$ python -q
>>> import numpy as np
>>> np.set_printoptions(suppress=True, linewidth=120)
>>> K = np.array([[1.0, 1.0, 3.0, 0.0],
...     [0.0, 0.0, 1.0, 0.0],
...     [0.0, 1.0, 0.0, 1.0],
...     [0.0, 0.0, 1.0, 2.0]])
>>> print(K)
[[1. 1. 3. 0.]
 [0. 0. 1. 0.]
 [0. 1. 0. 1.]
 [0. 0. 1. 2.]]
>>> P = np.triu(np.array([[3, -2, -2, 2], [-2, 1, 0, 2], [1, -3, -1, -2], [2, 1, -1, 1]]), 1) + np.eye(4)
>>> out = P @ K @ np.linalg.inv(P)
>>> np.round(np.poly(out), 1) + 0
array([ 1., -3.,  0.,  4., -2.])
>>> out
array([[ 1.,  1.,  5.,  8.],
       [ 0.,  0.,  3., 10.],
       [ 0.,  1., -2., -9.],
       [ 0.,  0.,  1.,  4.]])
>>> rng = np.random.default_rng(42984)
>>> M = np.array([[-4, 2, -3, -2, 5, -1, -2, -1, 2],
...     [-4, -3, 1, 3, 0, 1, 0, 1, -3],
...     [4, 2, -1, -3, -3, -2, 1, 3, 2],
...     [5, 3, 0, -2, 4, -2, 4, 3, -1],
...     [5, 4, 5, -3, -2, 4, -1, 5, -4],
...     [5, 5, -2, -1, 2, 4, -5, -5, -1],
...     [-3, 3, 4, -3, -1, 0, 1, 4, -1],
...     [2, 0, 5, -4, -2, 0, -4, 1, 1],
...     [2, -3, 3, 1, 5, 5, 3, -1, 5]]) * (rng.random((9, 9)) < 0.3)
>>> print(M)
[[ 0  2  0  0  0  0  0  0  0]
 [ 0 -3  0  3  0  1  0  0 -3]
 [ 4  0  0 -3  0 -2  0  0  2]
 [ 0  3  0  0  0 -2  0  0  0]
 [ 0  0  0  0  0  0  0  0  0]
 [ 0  5 -2  0  2  0  0  0  0]
 [ 0  0  0  0  0  0  0  0  0]
 [ 2  0  0  0 -2  0  0  1  0]
 [ 2  0  0  0  0  5  3  0  5]]
>>> # rows 4 and 6 are equal
>>> Uu, sigma, vt = np.linalg.svd(M, full_matrices=False)
>>> (sigma > 1e-8).sum()
np.int64(7)
>>> print(np.round(Uu.T @ M @ vt.T, 1) + 0)
[[8.5 0.  0.  0.  0.  0.  0.  0.  0. ]
 [0.  7.7 0.  0.  0.  0.  0.  0.  0. ]
 [0.  0.  5.9 0.  0.  0.  0.  0.  0. ]
 [0.  0.  0.  3.1 0.  0.  0.  0.  0. ]
 [0.  0.  0.  0.  2.4 0.  0.  0.  0. ]
 [0.  0.  0.  0.  0.  1.2 0.  0.  0. ]
 [0.  0.  0.  0.  0.  0.  0.5 0.  0. ]
 [0.  0.  0.  0.  0.  0.  0.  0.  0. ]
 [0.  0.  0.  0.  0.  0.  0.  0.  0. ]]
>>> Uu, sigma, vt = np.linalg.svd(M)
>>> vecs = vt[:(sigma > 1e-8).sum()]
>>> x = M[2] + -2 * M[5] + rng.integers(2) * np.eye(9)[5]
>>> x
array([  4., -10.,   4.,  -3.,  -4.,  -2.,   0.,   0.,   2.])
>>> np.round(vecs.T @ vecs, 1) + 0
array([[ 1. ,  0. ,  0. ,  0. ,  0. ,  0. ,  0.1,  0. ,  0. ],
       [ 0. ,  1. ,  0. ,  0. ,  0. ,  0. ,  0. ,  0. ,  0. ],
       [ 0. ,  0. ,  0.8,  0. , -0.2,  0. ,  0.1, -0.3,  0. ],
       [ 0. ,  0. ,  0. ,  0.8,  0. ,  0. ,  0.3,  0. , -0.2],
       [ 0. ,  0. , -0.2,  0. ,  0.8,  0. ,  0.1, -0.3,  0. ],
       [ 0. ,  0. ,  0. ,  0. ,  0. ,  1. ,  0. ,  0. ,  0. ],
       [ 0.1,  0. ,  0.1,  0.3,  0.1,  0. ,  0.4, -0.1,  0.3],
       [ 0. ,  0. , -0.3,  0. , -0.3,  0. , -0.1,  0.3,  0. ],
       [ 0. ,  0. ,  0. , -0.2,  0. ,  0. ,  0.3,  0. ,  0.8]])
>>> round(np.linalg.norm(x - vecs.T @ vecs @ x), 1)
np.float64(0.0)
>>> np.round(np.diag(vecs.T @ vecs), 1)
array([1. , 1. , 0.8, 0.8, 0.8, 1. , 0.4, 0.3, 0.8])
>>> idx = rng.permutation(4)
>>> idx
array([3, 0, 1, 2])
>>> out = K[idx][:, idx]
>>> out
array([[2., 0., 0., 1.],
       [0., 1., 1., 3.],
       [0., 0., 0., 1.],
       [1., 0., 1., 0.]])
>>> (M - M.T) / 2
array([[ 0. ,  1. , -2. ,  0. ,  0. ,  0. ,  0. , -1. , -1. ],
       [-1. ,  0. ,  0. ,  0. ,  0. , -2. ,  0. ,  0. , -1.5],
       [ 2. ,  0. ,  0. , -1.5,  0. ,  0. ,  0. ,  0. ,  1. ],
       [ 0. ,  0. ,  1.5,  0. ,  0. , -1. ,  0. ,  0. ,  0. ],
       [ 0. ,  0. ,  0. ,  0. ,  0. , -1. ,  0. ,  1. ,  0. ],
       [ 0. ,  2. ,  0. ,  1. ,  1. ,  0. ,  0. ,  0. , -2.5],
       [ 0. ,  0. ,  0. ,  0. ,  0. ,  0. ,  0. ,  0. , -1.5],
       [ 1. ,  0. ,  0. ,  0. , -1. ,  0. ,  0. ,  0. ,  0. ],
       [ 1. ,  1.5, -1. ,  0. ,  0. ,  2.5,  1.5,  0. ,  0. ]])
>>> (M + M.T) / 2
array([[ 0. ,  1. ,  2. ,  0. ,  0. ,  0. ,  0. ,  1. ,  1. ],
       [ 1. , -3. ,  0. ,  3. ,  0. ,  3. ,  0. ,  0. , -1.5],
       [ 2. ,  0. ,  0. , -1.5,  0. , -2. ,  0. ,  0. ,  1. ],
       [ 0. ,  3. , -1.5,  0. ,  0. , -1. ,  0. ,  0. ,  0. ],
       [ 0. ,  0. ,  0. ,  0. ,  0. ,  1. ,  0. , -1. ,  0. ],
       [ 0. ,  3. , -2. , -1. ,  1. ,  0. ,  0. ,  0. ,  2.5],
       [ 0. ,  0. ,  0. ,  0. ,  0. ,  0. ,  0. ,  0. ,  1.5],
       [ 1. ,  0. ,  0. ,  0. , -1. ,  0. ,  0. ,  1. ,  0. ],
       [ 1. , -1.5,  1. ,  0. ,  0. ,  2.5,  1.5,  0. ,  5. ]])
>>> round(np.linalg.det(M), 1)
np.float64(0.0)
>>> data = np.loadtxt("data.csv", delimiter=",")
>>> data
array([[-1., -1., -4.],
       [ 0.,  0.,  0.],
       [ 0.,  0.,  0.],
       [ 0., -2., -2.],
       [ 0.,  0.,  0.],
       [ 0., -2., -2.],
       [-1.,  1., -2.],
       [-1.,  1., -2.],
       [ 0.,  0.,  0.],
       [ 0.,  0.,  0.],
       [ 0.,  0.,  0.],
       [ 0.,  0.,  0.],
       [ 0., -2., -2.],
       [ 0.,  0.,  0.],
       [ 0.,  0.,  0.],
       [-1.,  1., -2.],
       [ 0.,  0.,  0.],
       [ 0.,  0.,  0.],
       [ 0.,  0.,  0.],
       [-1., -1., -4.],
       [ 0.,  0.,  0.],
       [ 0.,  0.,  0.],
       [ 0.,  2.,  2.],
       [-1.,  3.,  0.],
       [ 0.,  0.,  0.],
       [ 0.,  0.,  0.],
       [ 0.,  2.,  2.],
       [ 0., -2., -2.],
       [ 0.,  0.,  0.],
       [ 0.,  0.,  0.],
       [-1.,  1., -2.],
       [ 0., -2., -2.],
       [ 0., -2., -2.],
       [ 0.,  0.,  0.],
       [-1.,  1., -2.],
       [ 0., -2., -2.],
       [ 0.,  0.,  0.],
       [ 0.,  0.,  0.],
       [ 0., -2., -2.],
       [-1.,  1., -2.],
       [ 0., -2., -2.],
       [ 0., -2., -2.],
       [ 0.,  0.,  0.],
       [ 0.,  2.,  2.],
       [ 0., -2., -2.]])
>>> Uu, sigma, vt = np.linalg.svd(data)
>>> vecs = vt[:(sigma > 1e-8).sum()]
>>> x = data[27] + 4 * data[33] + rng.integers(2) * np.eye(3)[0]
>>> x
array([ 1., -2., -2.])
>>> np.round(np.diag(vecs.T @ vecs), 1)
array([0.2, 0.9, 0.9])
>>> np.round(vecs.T @ vecs, 1)
array([[ 0.2, -0.3,  0.3],
       [-0.3,  0.9,  0.1],
       [ 0.3,  0.1,  0.9]])
>>> print(np.round(np.linalg.norm(x - vecs.T @ vecs @ x), 1))
0.9
>>> Uu, sigma, vt = np.linalg.svd(data, full_matrices=False)
>>> np.round(np.abs(vt[0]), 1)
array([0.1, 0.6, 0.8])
>>> np.round(Uu.T @ Uu, 1) + 0
array([[1., 0., 0.],
       [0., 1., 0.],
       [0., 0., 1.]])
>>> np.abs(Uu[:, 0]).round(6).argmax()
np.int64(0)
>>> np.round(vt @ vt.T, 1) + 0
array([[1., 0., 0.],
       [0., 1., 0.],
       [0., 0., 1.]])
>>> arr = np.load("mat.npy")
>>> arr
array([[-1.,  2.,  0.,  0.,  0.,  0.],
       [ 2.,  0.,  2.,  0.,  0.,  0.],
       [ 0.,  2., -1.,  2.,  0.,  0.],
       [ 0.,  0.,  2., -2.,  2.,  0.],
       [ 0.,  0.,  0.,  2., -1.,  2.],
       [ 0.,  0.,  0.,  0.,  2., -1.]])
>>> # symmetric
>>> ev, vecs = np.linalg.eigh(arr)
>>> x = np.array([-1, -1, -2, -1, -3, -2])
>>> print((np.sign(vecs[:, -1].round(6)) == np.sign(vecs[0, -1].round(6))).astype(int))
[1 1 1 1 1 1]
>>> np.round(np.linalg.eigvalsh(arr[1:, 1:]), 1)
array([-4.8, -2.8, -1. ,  1.3,  2.3])
>>> q, R = np.linalg.qr(arr)
>>> q.shape, R.shape
((6, 6), (6, 6))
>>> q.round(1) + 0
array([[-0.4, -0.6,  0.4,  0. ,  0.3,  0.5],
       [ 0.9, -0.3,  0.2,  0. ,  0.1,  0.2],
       [ 0. , -0.7, -0.4,  0. , -0.3, -0.5],
       [ 0. ,  0. ,  0.8,  0. , -0.3, -0.5],
       [ 0. ,  0. ,  0. ,  1. ,  0. ,  0. ],
       [ 0. ,  0. ,  0. ,  0. , -0.9,  0.5]])
>>> [round(float(np.linalg.det(arr[:i, :i])), 2) + 0 for i in range(1, 7)]
[-1.0, -4.0, 8.0, 0.0, -32.0, 32.0]
>>> np.all(np.linalg.eigvalsh(arr) > 0)
np.False_
>>> round(np.linalg.eigvalsh(arr).min(), 1)
np.float64(-4.9)
>>> np.round(np.abs(np.linalg.eigvals(arr)).max(), 1)
np.float64(4.9)
>>> (arr + arr.T) / 2
array([[-1.,  2.,  0.,  0.,  0.,  0.],
       [ 2.,  0.,  2.,  0.,  0.,  0.],
       [ 0.,  2., -1.,  2.,  0.,  0.],
       [ 0.,  0.,  2., -2.,  2.,  0.],
       [ 0.,  0.,  0.,  2., -1.,  2.],
       [ 0.,  0.,  0.,  0.,  2., -1.]])
>>> print(np.round(np.linalg.matrix_power(arr, 3), 1))
[[ -9.  18.  -8.   8.   0.   0.]
 [ 18.  -8.  26. -12.   8.   0.]
 [ -8.  26. -25.  38. -16.   8.]
 [  8. -12.  38. -48.  38. -16.]
 [  0.   8. -16.  38. -29.  22.]
 [  0.   0.   8. -16.  22. -13.]]
>>> out = np.linalg.inv(arr)
>>> (np.abs(out) > 1e-9).astype(int)
array([[1, 1, 1, 1, 1, 1],
       [1, 1, 1, 1, 1, 1],
       [1, 1, 1, 1, 1, 1],
       [1, 1, 1, 1, 1, 1],
       [1, 1, 1, 1, 0, 0],
       [1, 1, 1, 1, 0, 1]])
>>> np.allclose(out, arr.T)
False
>>> np.round(np.linalg.inv(out), 1) + 0
array([[-1.,  2.,  0.,  0.,  0.,  0.],
       [ 2.,  0.,  2.,  0.,  0.,  0.],
       [ 0.,  2., -1.,  2.,  0.,  0.],
       [ 0.,  0.,  2., -2.,  2.,  0.],
       [ 0.,  0.,  0.,  2., -1.,  2.],
       [ 0.,  0.,  0.,  0.,  2., -1.]])
>>> print(np.round(np.linalg.slogdet(arr)[0], 1))
1.0
>>> round(float(np.linalg.det(arr) * np.linalg.det(out)), 1)
1.0
